% ipython --no-banner

In [1]: import numpy as np

In [2]: import numpy.linalg as la

In [3]: np.set_printoptions(suppress=True, linewidth=120)

In [4]: E = np.array([[-1, 0, 1], [2, 3, 4], [5, 6, 7], [8, 9, 10]])

In [5]: # null space of dimension 1

In [6]: print(round(la.norm(E, "nuc"), 2))
21.25

In [7]: print(np.round(la.norm(E, axis=0), 2))
[ 9.7  11.22 12.88]

In [8]: print(np.round(la.norm(E[1] - E[0]), 2))
5.2

In [9]: m1 = np.load("sample3.npy")

In [10]: print(m1)
[[-3 -2 -1  0  1]
 [ 2  3  4  5  6]
 [ 7  8  9 10 11]]

In [11]: r = la.matrix_rank(m1)

In [12]: print(r)
2

In [13]: ns = la.svd(m1)[2][r:].T

In [14]: print([int(la.matrix_rank(m1[:, :j + 1])) for j in range(5)])
[1, 2, 2, 2, 2]

In [15]: print(np.round(m1 @ ns, 2) + 0)
[[0. 0. 0.]
 [0. 0. 0.]
 [0. 0. 0.]]

In [16]: print([int(la.matrix_rank(np.delete(m1, i, axis=0))) for i in range(3)])
[2, 2, 2]

In [17]: U, s, Vt = la.svd(m1)

In [18]: evecs = Vt[:(s > 1e-8).sum()]

In [19]: rng = np.random.default_rng(549991)

In [20]: x0 = m1[0] + -2 * m1[2] + rng.integers(2) * np.eye(5)[2]

In [21]: print(x0)
[-17. -18. -18. -20. -21.]

In [22]: print(la.matrix_rank(np.vstack([m1, x0])))
3

In [23]: print(round(la.norm(x0 - evecs.T @ evecs @ x0), 2))
0.89

In [24]: print(np.round(np.diag(evecs.T @ evecs), 2))
[0.6 0.3 0.2 0.3 0.6]

In [25]: print(la.lstsq(m1[:-1].T, m1[-1])[2])
2

In [26]: print(np.round(m1 @ la.pinv(m1) @ m1, 2) + 0)
[[-3. -2. -1.  0.  1.]
 [ 2.  3.  4.  5.  6.]
 [ 7.  8.  9. 10. 11.]]

In [27]: print(np.unique(m1.round(6), axis=0).shape)
(3, 5)

In [28]: A2 = np.array([[3, 1, 5], [5, 4, 5], [1, 5, 5], [3, 3, 1], [2, 0, 0]])

In [29]: print(np.einsum("ik,kj->ij", m1, A2))
[[-18 -16 -30]
 [ 52  49  50]
 [122 114 130]]

In [30]: print(np.einsum("ij,ij->i", m1, m1))
[ 15  90 415]

In [31]: print(la.matrix_rank(m1 @ A2))
2

In [32]: print(A2.T @ m1.T)
[[-18  52 122]
 [-16  49 114]
 [-30  50 130]]

In [33]: arr = np.load("m.npy")

In [34]: print(arr)
[[41 24 21 18]
 [24 33 16 10]
 [21 16 21 10]
 [18 10 10  8]]

In [35]: print(np.argsort(-la.norm(arr, axis=0).round(6), kind="stable")[:3])
[0 1 2]

In [36]: print(la.matrix_rank(arr, rtol=0.1))
2

In [37]: print(la.cond(arr) > 100)
True

In [38]: print(np.round(la.norm(arr, 2) / la.norm(arr), 2))
0.98

In [39]: u = np.array([3, -2])

In [40]: print(np.polyval(u, arr[1]))
[70 97 46 28]

In [41]: print(np.convolve(arr[1], u))
[ 72  51 -18  -2 -20]

In [42]: print(np.array([np.convolve(row, u, "same") for row in arr]))
[[123 -10  15  12]
 [ 72  51 -18  -2]
 [ 63   6  31 -12]
 [ 54  -6  10   4]]

In [43]: print(np.cross(arr[1, :3], arr[0, :3]))
[ 309  152 -777]

In [44]: print(np.correlate(arr[1], arr[0], "full"))
[ 432 1098 1557 2292 1947  896  410]

In [45]: K = np.loadtxt("block6.csv", delimiter=",")

In [46]: print(K.round(2))
[[ 0.63 -0.4   0.24  0.12 -0.02]
 [-0.4   0.53  0.29 -0.04  0.01]
 [ 0.24  0.29  0.81  0.1  -0.02]
 [ 0.12 -0.04  0.1   0.06  0.18]
 [-0.02  0.01 -0.02  0.18  0.97]]

In [47]: # null space of dimension 2

In [48]: U, s, Vt = la.svd(K)

In [49]: print(s.round(2) + 0)
[1. 1. 1. 0. 0.]

In [50]: print(np.argmax(s[:-1] / (s[1:] + 1e-6)) + 1)
3

In [51]: A2 = U[:, :3] @ np.diag(s[:3]) @ Vt[:3]

In [52]: print(la.matrix_rank(A2))
3

In [53]: print(round(la.norm(K - A2) / la.norm(K), 2))
0.0

In [54]: print(np.round(la.norm(K - A2, 2), 2), np.round(s[3], 2))
0.0 0.0

In [55]: print(round(float(la.norm(E, 2) / la.norm(E)), 2))
1.0

In [56]: print([round(float(x), 2) for x in la.svd(E, compute_uv=False)[:3]])
[19.58, 1.68, 0.0]

In [57]: print(la.cond(E) > 100)
True

In [58]: M = np.array([[2.3, 1.0], [2.0, 1.3]])

In [59]: print(M)
[[2.3 1. ]
 [2.  1.3]]

In [60]: vals, evecs = la.eigh(K)

In [61]: x0 = np.array([1, 2, 1, 2, 2])

In [62]: print(np.round(evecs * np.abs(vals) @ evecs.T, 2))
[[ 0.63 -0.4   0.24  0.12 -0.02]
 [-0.4   0.53  0.29 -0.04  0.01]
 [ 0.24  0.29  0.81  0.1  -0.02]
 [ 0.12 -0.04  0.1   0.06  0.18]
 [-0.02  0.01 -0.02  0.18  0.97]]

In [63]: print(np.round(x0 @ K @ x0 / (x0 @ x0), 2), round(vals[0], 2), np.round(vals[-1], 2))
0.68 -0.0 1.0

In [64]: print(round(float(x0 @ K @ x0), 2))
9.58

In [65]: U, s, Vt = la.svd(M)

In [66]: print(s.round(2))
[3.45 0.29]

In [67]: print(np.argmax(s[:-1] / (s[1:] + 1e-6)) + 1)
1

In [68]: A2 = U[:, :1] @ np.diag(s[:1]) @ Vt[:1]

In [69]: print(round(la.norm(M - A2) / la.norm(M), 2))
0.08

In [70]: print(A2.round(2))
[[2.21 1.17]
 [2.1  1.12]]

In [71]: print(np.round(la.norm(M - A2, 2), 2), np.round(s[1], 2))
0.29 0.29

In [72]: print(la.matrix_rank(M, rtol=0.05))
2

In [73]: r = la.matrix_rank(A2)

In [74]: print(r)
1

In [75]: ns = la.svd(A2)[2][r:].T

In [76]: print(la.matrix_rank(A2.T @ A2), la.matrix_rank(A2 @ A2.T))
1 1

In [77]: print(np.round(ns[:, 0] / ns[np.abs(ns[:, 0]).round(6).argmax(), 0], 2))
[-0.53  1.  ]

In [78]: print(ns.shape)
(2, 1)

In [79]: print([int(la.matrix_rank(A2[:i])) for i in range(1, len(A2) + 1)])
[1, 1]

In [80]: F = np.array([[-1.0, 1.0], [1.0, -1.0]])

In [81]: print(F)
[[-1.  1.]
 [ 1. -1.]]

In [82]: x0 = np.array([2, 4])

In [83]: print(F @ np.eye(2)[0])
[-1.  1.]

In [84]: print((F * x0).sum(axis=1))
[ 2. -2.]

In [85]: print(np.sign((F @ x0).round(6)))
[ 1. -1.]
